>>> import numpy as np
>>> import numpy.linalg as la
>>> np.set_printoptions(precision=2, suppress=True, linewidth=140, legacy="1.25")
>>> def tidy(a):
...     return np.round(a, 2) + 0
... 
>>> X = np.array([[0, 4, 5, 1, 4, 12, 5], [4, 3, 1, 4, 1, 3, 4], [2, 0, 2, 3, 0, 0, 2]])
>>> print(X)
[[ 0  4  5  1  4 12  5]
 [ 4  3  1  4  1  3  4]
 [ 2  0  2  3  0  0  2]]
>>> f = np.array([2, 1, 2])
>>> print(np.cross(X[0, :3], X[2, :3]))
[ 8 10 -8]
>>> print(np.array([np.convolve(row, f, "same") for row in X]))
[[ 8 14 15 19 30 30 29]
 [10 13 15  8 15 13 10]
 [ 2  8  8  7  6  4  2]]
>>> print(np.correlate(X[0], X[2], "full"))
[ 0  8 10  2 20 47 23 22 54 41 18 24 10]
>>> print(np.polyval(f, X[0]))
[  2  38  57   5  38 302  57]
>>> A = np.array([[-5, 0, 0, 0, 0, 0],
...     [0, 0, 0, 3, 0, 0],
...     [0, 0, 0, 0, 0, 5],
...     [0, 0, 0, 0, 1, 0],
...     [0, 0, 5, 0, 0, 0],
...     [0, 1, 0, 0, 0, 0]])
>>> print((A + A.T) / 2)
[[-5.   0.   0.   0.   0.   0. ]
 [ 0.   0.   0.   1.5  0.   0.5]
 [ 0.   0.   0.   0.   2.5  2.5]
 [ 0.   1.5  0.   0.   0.5  0. ]
 [ 0.   0.   2.5  0.5  0.   0. ]
 [ 0.   0.5  2.5  0.   0.   0. ]]
>>> print(la.matrix_power(A, 4))
[[625   0   0   0   0   0]
 [  0   0   0   0   0  75]
 [  0   0   0   0  15   0]
 [  0  25   0   0   0   0]
 [  0   0   0  75   0   0]
 [  0   0  15   0   0   0]]
>>> print(tidy(np.abs(la.eigvals(A)).max()))
5.0
>>> print(tidy(la.det(A)))
-375.0
>>> mat = np.load("case18.npy")
>>> print(mat)
[[-1 -2  1  0  3  1  0]
 [-2 -1 -2  1  0  3  1]
 [ 1 -2 -1 -2  1  0  3]
 [ 0  1 -2 -1 -2  1  0]
 [ 3  0  1 -2 -1 -2  1]
 [ 1  3  0  1 -2 -1 -2]
 [ 0  1  3  0  1 -2 -1]]
>>> # symmetric, so the eigenvalues are real
>>> ev, evecs = la.eigh(mat)
>>> x = np.array([1, 1, -2, -1, 0, 1, 0])
>>> print(tidy(la.eigvalsh(mat[1:, 1:])))
[-6.76 -3.87 -0.79 -0.7   0.66  5.46]
>>> print(tidy(evecs * np.maximum(ev, 0) @ evecs.T))
[[ 1.02 -0.79  0.73 -0.66  1.01 -0.43  0.22]
 [-0.79  1.13 -0.89  0.84 -1.02  0.96 -0.43]
 [ 0.73 -0.89  1.29 -0.96  1.19 -1.02  1.01]
 [-0.66  0.84 -0.96  0.78 -0.96  0.84 -0.66]
 [ 1.01 -1.02  1.19 -0.96  1.29 -0.89  0.73]
 [-0.43  0.96 -1.02  0.84 -0.89  1.13 -0.79]
 [ 0.22 -0.43  1.01 -0.66  0.73 -0.79  1.02]]
>>> print((np.sign(evecs[:, -1].round(6)) == np.sign(evecs[0, -1].round(6))).astype(int))
[1 0 1 0 1 0 1]
>>> print(np.abs(mat).sum(axis=1).max(), tidy(np.abs(ev).max()))
10 7.3
>>> print(np.trace(mat))
-7
>>> print(mat @ mat)
[[ 16   5   5  -9  -7 -14   2]
 [  5  20   3   5 -15  -9 -14]
 [  5   3  20   0   8 -15  -7]
 [ -9   5   0  11   0   5  -9]
 [ -7 -15   8   0  20   3   5]
 [-14  -9 -15   5   3  20   5]
 [  2 -14  -7  -9   5   5  16]]
>>> print(np.allclose(mat @ mat.T, mat.T @ mat))
True
>>> print(np.allclose(mat, mat.T))
True
>>> print(tidy(la.det(mat)))
120.0
>>> O, r_ = la.qr(mat)
>>> print(tidy(np.abs(np.diag(r_))))
[4.   4.29 4.28 1.54 1.09 0.89 1.09]
>>> print(tidy(O @ r_))
[[-1. -2.  1.  0.  3.  1.  0.]
 [-2. -1. -2.  1.  0.  3.  1.]
 [ 1. -2. -1. -2.  1.  0.  3.]
 [ 0.  1. -2. -1. -2.  1.  0.]
 [ 3.  0.  1. -2. -1. -2.  1.]
 [ 1.  3.  0.  1. -2. -1. -2.]
 [ 0.  1.  3.  0.  1. -2. -1.]]
>>> print(O.shape, r_.shape)
(7, 7) (7, 7)
>>> print(tidy(np.trace(O @ O.T)))
7.0
>>> rng = np.random.default_rng(98477)
>>> labels = rng.permutation(7)
>>> print(labels)
[6 5 0 4 2 3 1]
>>> Y = mat[labels][:, labels]
>>> print(Y)
[[-1 -2  0  1  3  0  1]
 [-2 -1  1 -2  0  1  3]
 [ 0  1 -1  3  1  0 -2]
 [ 1 -2  3 -1  1 -2  0]
 [ 3  0  1  1 -1 -2 -2]
 [ 0  1  0 -2 -2 -1  1]
 [ 1  3 -2  0 -2  1 -1]]
>>> print(tidy(np.sort(np.abs(la.eigvals(Y)))))
[0.52 0.77 1.07 1.17 5.43 6.08 7.3 ]
>>> print(tidy(la.det(Y)), tidy(la.det(mat[labels])))
120.0 120.0
>>> print(np.allclose(Y, mat))
False
>>> print(np.trace(Y))
-7
>>> E = np.loadtxt("w.csv", delimiter=",")
>>> print(E)
[[ -4.75  13.26   0.7    5.96 -12.78  -0.2    1.46]
 [ -5.91 -11.21   1.83 -13.89  -5.21   3.96  -0.42]
 [ -0.93 -10.66  12.62  -4.17  -4.7    1.83  -9.13]
 [-14.07   2.83   0.86   5.15   9.94   7.23  -3.94]
 [ 18.2    6.08   2.26  -3.51  -0.43  -2.22  -3.03]
 [  3.76   5.37   4.29   3.65  -4.17 -11.84 -12.95]
 [ -1.64   3.5   12.99  -5.03   8.37  -4.89   9.85]
 [  5.33  -7.97  -7.26   9.79  -3.1   10.92   5.53]
 [ -3.45   2.74  -9.95 -10.97  -8.45   5.12  -7.98]
 [ 11.    -4.73  -8.16   4.11 -12.66   0.69  -3.53]
 [  4.75  -0.86  15.24   9.94  -0.85  -3.31   5.82]
 [ -7.02   9.26  -5.36  10.47  -3.58   5.8    8.95]
 [ -6.54  -5.55   6.98   6.07  -4.34 -14.38   3.92]
 [ -6.79   8.51  -7.23   8.32  10.93   4.49  -4.54]
 [  8.69  10.78  -9.26  -0.72   6.01   6.25  -6.83]
 [ -6.05   6.4    3.63   9.17   9.26  11.23   3.64]
 [  0.14  -4.55   2.39  -1.37  -7.86   1.12  17.57]
 [ -3.89   5.14   4.7   -5.29  12.37  -4.52 -11.61]
 [ -2.15   2.34  -8.2   -7.88  -6.56   4.62 -14.01]
 [  2.86   0.31   1.21  -8.53 -10.55  12.83  -6.47]
 [ 10.54 -10.91  -1.44   4.72   5.71  10.21  -3.  ]
 [-11.95  -7.04   1.78   8.18  -3.85   9.31  -6.03]
 [  9.25   6.69  -1.71   2.16  -6.94  -3.13 -14.29]
 [  9.33  -2.84 -10.2    2.73   0.91   6.56 -12.23]
 [  8.18   3.01  -0.42  -1.2   -6.58  -3.56 -16.32]
 [ -1.52  11.27   4.36  -3.38 -14.81  -2.98   3.48]
 [ -0.82  -0.16  -0.17  -4.39   1.87  14.12 -13.31]
 [  9.97  12.19  -6.51  -1.72   0.65  -5.28  -8.86]
 [ 10.94 -10.41   0.35   0.76   0.16 -12.95   1.88]
 [  4.1   14.14   1.25  -6.31  -5.27  -2.41  10.4 ]]
>>> Xs = E - E.mean(axis=0)
>>> evecs = la.svd(Xs)[2][:6]
>>> Y = Xs - Xs @ evecs.T @ evecs
>>> print(tidy(np.diag(evecs.T @ evecs)))
[0.92 0.94 0.51 0.96 0.96 0.75 0.97]
>>> print(tidy((Xs @ evecs.T).std(axis=0)))
[9.61 8.74 7.82 7.23 6.98 5.68]
